% ipython --no-banner

In [1]: import numpy as np

In [2]: np.set_printoptions(precision=3, suppress=True, linewidth=200, sign=" ")

In [3]: def rd(a):
   ...:     return np.round(a, 3) + 0
   ...: 

In [4]: out = np.array([[0, 1, 3, 0, 1, 2, 0],
   ...:     [3, 1, 0, 1, 1, 3, 0],
   ...:     [1, 1, 1, 3, 0, 1, 3],
   ...:     [3, 3, 1, 2, 0, 3, 3],
   ...:     [2, 1, 2, 1, 3, 1, 1],
   ...:     [0, 1, 1, 0, 3, 3, 0],
   ...:     [2, 1, 1, 0, 3, 1, 1]])

In [5]: E = np.tril(out)

In [6]: print(E)
[[ 0  0  0  0  0  0  0]
 [ 3  1  0  0  0  0  0]
 [ 1  1  1  0  0  0  0]
 [ 3  3  1  2  0  0  0]
 [ 2  1  2  1  3  0  0]
 [ 0  1  1  0  3  3  0]
 [ 2  1  1  0  3  1  1]]

In [7]: vec = np.array([-8, -7, 0, -8, -4, -7, -9])

In [8]: a = np.maximum(E @ vec, 0)

In [9]: rd(np.tanh(E @ vec))
Out[9]: array([ 0., -1., -1., -1., -1., -1., -1.])

In [10]: print(np.flatnonzero(a > 1e-9))
[]

In [11]: print(rd(np.linalg.norm(E, 2) / np.linalg.norm(E)))
0.809

In [12]: np.argsort(-np.linalg.norm(E, axis=0).round(6), kind="stable")[:3]
Out[12]: array([ 0,  4,  1])

In [13]: np.linalg.cond(E) > 100
Out[13]: np.True_

In [14]: print([round(float(x), 3) for x in np.linalg.svd(E, compute_uv=False)[:3]])
[7.76, 4.715, 2.174]

In [15]: r0 = np.array([9, -1])

In [16]: np.polyval(r0, E[1])
Out[16]: array([26,  8, -1, -1, -1, -1, -1])

In [17]: np.cross(E[1, :3], E[5, :3])
Out[17]: array([ 1, -3,  3])

In [18]: np.convolve(E[1], r0)
Out[18]: array([27,  6, -1,  0,  0,  0,  0,  0])

In [19]: np.correlate(E[1], E[5], "full")
Out[19]: array([  0,   9,  12,   3,   3,   4,   1,   0,   0,   0,   0,   0,   0])

In [20]: W0 = np.array([[-0.4, -0.4, 1.4, 0.5, -5.0],
    ...:     [1.5, -1.4, 1.0, -0.9, 1.5],
    ...:     [-0.3, 0.8, -0.8, 1.2, -4.0],
    ...:     [1.2, 0.6, 0.2, -0.4, 2.0],
    ...:     [-1.0, -0.7, 0.3, -0.7, 2.0],
    ...:     [0.2, 0.8, 0.2, 0.6, -1.0]])

In [21]: out = np.c_[W0[:, :1] @ np.array([[-2]]), np.array([0, 0, -3, 3, -3, 2])]

In [22]: out
Out[22]: 
array([[ 0.8,  0. ],
       [-3. ,  0. ],
       [ 0.6, -3. ],
       [-2.4,  3. ],
       [ 2. , -3. ],
       [-0.4,  2. ]])

In [23]: np.linalg.matrix_rank(np.c_[W0, out])
Out[23]: np.int64(6)

In [24]: rd(np.linalg.lstsq(W0, out[:, 0])[0])
Out[24]: array([-2.,  0.,  0.,  0.,  0.])

In [25]: Q, evecs = np.linalg.qr(out[:, :1])[0], np.linalg.qr(out[:, 1:])[0]

In [26]: sig = np.linalg.svd(Q.T @ evecs, compute_uv=False)

In [27]: rd(np.degrees(np.arccos(sig.clip(0, 1))))
Out[27]: array([ 50.519])

In [28]: hat = W0 @ np.linalg.solve(W0.T @ W0, W0.T)

In [29]: rd(np.diag(hat))
Out[29]: array([ 0.995,  0.918,  0.637,  0.925,  0.576,  0.949])

In [30]: print(rd(hat @ W0[:, 3]))
[ 0.5 -0.9  1.2 -0.4 -0.7  0.6]

In [31]: print(np.allclose(hat @ hat, hat))
True

In [32]: Uu, sig = np.linalg.svd(W0)
ValueError: too many values to unpack (expected 2)


In [33]: Uu, sig, VT = np.linalg.svd(W0, full_matrices=False)

In [34]: print(rd(Uu.T @ Uu))
[[ 1.  0.  0.  0.  0.]
 [ 0.  1.  0.  0.  0.]
 [ 0.  0.  1.  0.  0.]
 [ 0.  0.  0.  1.  0.]
 [ 0.  0.  0.  0.  1.]]

In [35]: print(rd(Uu.T @ W0 @ VT.T))
[[ 7.48   0.     0.     0.     0.   ]
 [ 0.     2.755  0.     0.     0.   ]
 [ 0.     0.     2.06   0.     0.   ]
 [ 0.     0.     0.     0.96   0.   ]
 [ 0.     0.     0.     0.     0.237]]

In [36]: print(rd(np.abs(VT[0])))
[ 0.114  0.092  0.015  0.219  0.965]

In [37]: rd(sig)
Out[37]: array([ 7.48 ,  2.755,  2.06 ,  0.96 ,  0.237])

In [38]: W0.shape
Out[38]: (6, 5)

In [39]: rd(W0.sum(axis=0))
Out[39]: array([ 1.2, -0.3,  2.3,  0.3, -4.5])

In [40]: rd(np.diff(W0, axis=0))
Out[40]: 
array([[ 1.9, -1. , -0.4, -1.4,  6.5],
       [-1.8,  2.2, -1.8,  2.1, -5.5],
       [ 1.5, -0.2,  1. , -1.6,  6. ],
       [-2.2, -1.3,  0.1, -0.3,  0. ],
       [ 1.2,  1.5, -0.1,  1.3, -3. ]])

In [41]: W0[:, 5]
IndexError: index 5 is out of bounds for axis 1 with size 5


In [42]: rd(W0.mean(axis=0))
Out[42]: array([ 0.2  , -0.05 ,  0.383,  0.05 , -0.75 ])

In [43]: np.abs(W0).max()
Out[43]: np.float64(5.0)

In [44]: m1 = np.load("layer17.npy")

In [45]: m1
Out[45]: 
array([[ 0.3  ,  1.473,  0.5  ],
       [-1.   , -3.565, -1.2  ],
       [-0.4  ,  1.236,  0.4  ],
       [ 2.4  , -1.5  , -0.5  ],
       [ 1.8  ,  5.432,  1.8  ],
       [ 3.1  , -2.692, -0.9  ],
       [ 1.   ,  3.012,  1.   ],
       [-0.1  , -1.18 , -0.4  ],
       [ 0.3  ,  8.997,  3.   ],
       [ 1.8  ,  3.884,  1.3  ],
       [ 1.2  ,  1.769,  0.6  ],
       [-0.2  , -3.29 , -1.1  ],
       [ 0.   , -0.311, -0.1  ],
       [ 0.6  , -1.499, -0.5  ],
       [ 0.2  ,  0.928,  0.3  ],
       [ 0.6  , -0.618, -0.2  ],
       [-0.6  , -2.985, -1.   ],
       [-0.1  , -3.61 , -1.2  ],
       [-0.9  ,  3.296,  1.1  ],
       [ 0.   , -2.988, -1.   ],
       [-0.8  , -2.393, -0.8  ],
       [-0.8  ,  3.024,  1.   ],
       [-0.3  , -0.234, -0.1  ],
       [ 0.5  , -0.587, -0.2  ],
       [-1.7  , -2.375, -0.8  ]])

In [46]: out = np.array([[-3, 2, 1], [0, 8, -6], [7, -4, 1]])

In [47]: print(np.vstack([m1, out.T]).shape)
(28, 3)

In [48]: vec = np.array([-7, 7, 3])

In [49]: rhs = m1 @ vec

In [50]: beta, lr = np.zeros(3), 1 / np.linalg.norm(m1, 2) ** 2

In [51]: for i in range(150):
    ...:     beta -= lr * m1.T @ (m1 @ beta - rhs)
    ...:     if i % 50 == 0: print(i, round(np.linalg.norm(m1 @ beta - rhs), 3))
    ...: 
0 37.222
50 0.096
100 0.023

In [52]: print(rd(beta))
[-6.999  7.202  2.394]

In [53]: dist = np.linalg.norm(m1[:, None] - m1[None], axis=-1)

In [54]: rd(dist[:5, :5])
Out[54]: 
array([[ 0.   ,  5.474,  0.746,  3.775,  4.429],
       [ 5.474,  0.   ,  5.096,  4.039,  9.889],
       [ 0.746,  5.096,  0.   ,  4.017,  4.94 ],
       [ 3.775,  4.039,  4.017,  0.   ,  7.328],
       [ 4.429,  9.889,  4.94 ,  7.328,  0.   ]])

In [55]: np.flatnonzero(dist[9] < dist.mean() / 2)
Out[55]: array([ 4,  6,  9])

In [56]: out = m1 / np.sqrt((m1 ** 2).mean(axis=1, keepdims=True))

In [57]: rd(np.linalg.norm(out, axis=1))
Out[57]: 
array([ 1.732,  1.732,  1.732,  1.732,  1.732,  1.732,  1.732,  1.732,  1.732,  1.732,  1.732,  1.732,  1.732,  1.732,  1.732,  1.732,  1.732,  1.732,  1.732,  1.732,  1.732,  1.732,  1.732,  1.732,
        1.732])

In [58]: np.linalg.matrix_rank(out) == np.linalg.matrix_rank(m1)
Out[58]: np.True_

In [59]: out = np.array([[3, -5], [0, -5]])

In [60]: arr = np.tile(out, (2, 2))

In [61]: arr
Out[61]: 
array([[ 3, -5,  3, -5],
       [ 0, -5,  0, -5],
       [ 3, -5,  3, -5],
       [ 0, -5,  0, -5]])

In [62]: vec = np.array([1, 4, 2, -2, -3])

In [63]: rhs = W0 @ vec

In [64]: beta, lr = np.zeros(5), 1 / np.linalg.norm(W0, 2) ** 2

In [65]: for i in range(30):
    ...:     beta -= lr * W0.T @ (W0 @ beta - rhs)
    ...:     if i % 10 == 0: print(i, round(np.linalg.norm(W0 @ beta - rhs), 3))
    ...: 
0 5.483
10 3.43
20 2.562

In [66]: rd(beta)
Out[66]: array([ 1.319,  1.752,  1.138,  0.728, -2.649])

In [67]: Uu, sig, VT = np.linalg.svd(arr)

In [68]: evecs = VT[:(sig > 1e-8).sum()]

In [69]: rng = np.random.default_rng(5531)

In [70]: vec = arr[3] + 2 * arr[1] + rng.integers(2) * np.eye(4)[0]

In [71]: vec
Out[71]: array([  0., -15.,   0., -15.])

In [72]: np.allclose(evecs.T @ evecs @ vec, vec)
Out[72]: True

In [73]: rd(evecs.T @ evecs)
Out[73]: 
array([[ 0.5,  0. ,  0.5,  0. ],
       [ 0. ,  0.5,  0. ,  0.5],
       [ 0.5,  0. ,  0.5,  0. ],
       [ 0. ,  0.5,  0. ,  0.5]])

In [74]: np.linalg.matrix_rank(np.vstack([arr, vec]))
Out[74]: np.int64(2)
